$ python3 -q
>>> import numpy as np
>>> np.set_printoptions(suppress=True, linewidth=100)
>>> rd = lambda a: np.round(a, 1) + 0
>>> W2 = np.array([[1, -2, 0], [0, -1, 2], [1, 1, -1]])
>>> rng = np.random.default_rng(512)
>>> m1 = (rng.random((16, 3)) < 0.25) @ W2
>>> m1
array([[ 2, -1, -1],
       [ 1, -3,  2],
       [ 1,  1, -1],
       [ 0,  0,  0],
       [ 0,  0,  0],
       [ 0,  0,  0],
       [ 0,  0,  0],
       [ 0, -1,  2],
       [ 0,  0,  0],
       [ 1,  1, -1],
       [ 0,  0,  0],
       [ 0,  0,  0],
       [ 0,  0,  0],
       [ 1, -2,  0],
       [ 0,  0,  0],
       [ 1,  1, -1]])
>>> Ac = m1 - m1.mean(axis=0)
>>> vecs = np.linalg.svd(Ac)[2][:2]
>>> A2 = Ac - Ac @ vecs.T @ vecs
>>> rd(np.cov(Ac @ vecs.T, rowvar=False))
array([[1.7, 0. ],
       [0. , 0.6]])
>>> rd(np.diag(vecs.T @ vecs))
array([0.6, 0.8, 0.6])
>>> rd(A2.std(axis=0))
array([0.2, 0.1, 0.2])
>>> np.linalg.norm(A2, axis=1).round(6).argmax()
np.int64(7)
>>> G = np.cov(m1, rowvar=False)
>>> G.shape
(3, 3)
>>> np.argwhere(np.triu(np.abs(np.corrcoef(m1.T)) > 0.8, 1))
array([], shape=(0, 2), dtype=int64)
>>> rd(np.polyfit(m1[:, 1], m1[:, 2], 1))
array([-0.6, -0.1])
>>> np.argsort(-m1.std(axis=0).round(6), kind="stable")
array([1, 2, 0])
>>> np.median(m1, axis=0)
array([0., 0., 0.])
>>> J = 0.7 ** np.abs(np.subtract.outer(np.arange(4), np.arange(4)))
>>> rd(J)
array([[1. , 0.7, 0.5, 0.3],
       [0.7, 1. , 0.7, 0.5],
       [0.5, 0.7, 1. , 0.7],
       [0.3, 0.5, 0.7, 1. ]])
>>> lab = rng.permutation(3)
>>> A2 = m1[:, lab] * rng.choice([-1, 1], 3)
>>> A2
array([[ 1,  1, -2],
       [-2,  3, -1],
       [ 1, -1, -1],
       [ 0,  0,  0],
       [ 0,  0,  0],
       [ 0,  0,  0],
       [ 0,  0,  0],
       [-2,  1,  0],
       [ 0,  0,  0],
       [ 1, -1, -1],
       [ 0,  0,  0],
       [ 0,  0,  0],
       [ 0,  0,  0],
       [ 0,  2, -1],
       [ 0,  0,  0],
       [ 1, -1, -1]])
>>> Uu, _, Vt = np.linalg.svd(m1.T @ A2)
>>> rd(Uu @ Vt)
array([[ 0.,  0., -1.],
       [ 0., -1.,  0.],
       [-1.,  0.,  0.]])
>>> theta = np.radians(120)
>>> r_ = np.eye(4)
>>> r_[1, 1] = r_[2, 2] = np.cos(theta)
>>> r_[1, 2], r_[2, 1] = -np.sin(theta), np.sin(theta)
>>> rd(r_)
array([[ 1. ,  0. ,  0. ,  0. ],
       [ 0. , -0.5, -0.9,  0. ],
       [ 0. ,  0.9, -0.5,  0. ],
       [ 0. ,  0. ,  0. ,  1. ]])
>>> A2 = J @ r_.T
>>> rd(np.linalg.svd(J, compute_uv=False)), rd(np.linalg.svd(A2, compute_uv=False))
(array([2.7, 0.8, 0.3, 0.2]), array([2.7, 0.8, 0.3, 0.2]))
>>> rd(np.abs(A2 - J).max(axis=0))
array([0. , 2.1, 0.9, 0. ])
>>> np.allclose(J @ J.T, A2 @ A2.T)
True
>>> x0 = np.ones(4)
>>> for _ in range(3):
...     x0 = J @ x0
...     x0 /= np.linalg.norm(x0)
...     print(round(x0 @ J @ x0, 1))
... 
2.7
2.7
2.7
>>> rd(x0)
array([0.5, 0.5, 0.5, 0.5])
>>> rd(np.linalg.eigvalsh(J)[-1])
np.float64(2.7)
>>> evals, vecs = np.linalg.eig(J)
>>> rd(J @ vecs[:, 0] - evals[0] * vecs[:, 0])
array([0., 0., 0., 0.])
>>> rd(np.sort(np.linalg.eigvals(J.T)))
array([0.2, 0.3, 0.8, 2.7])
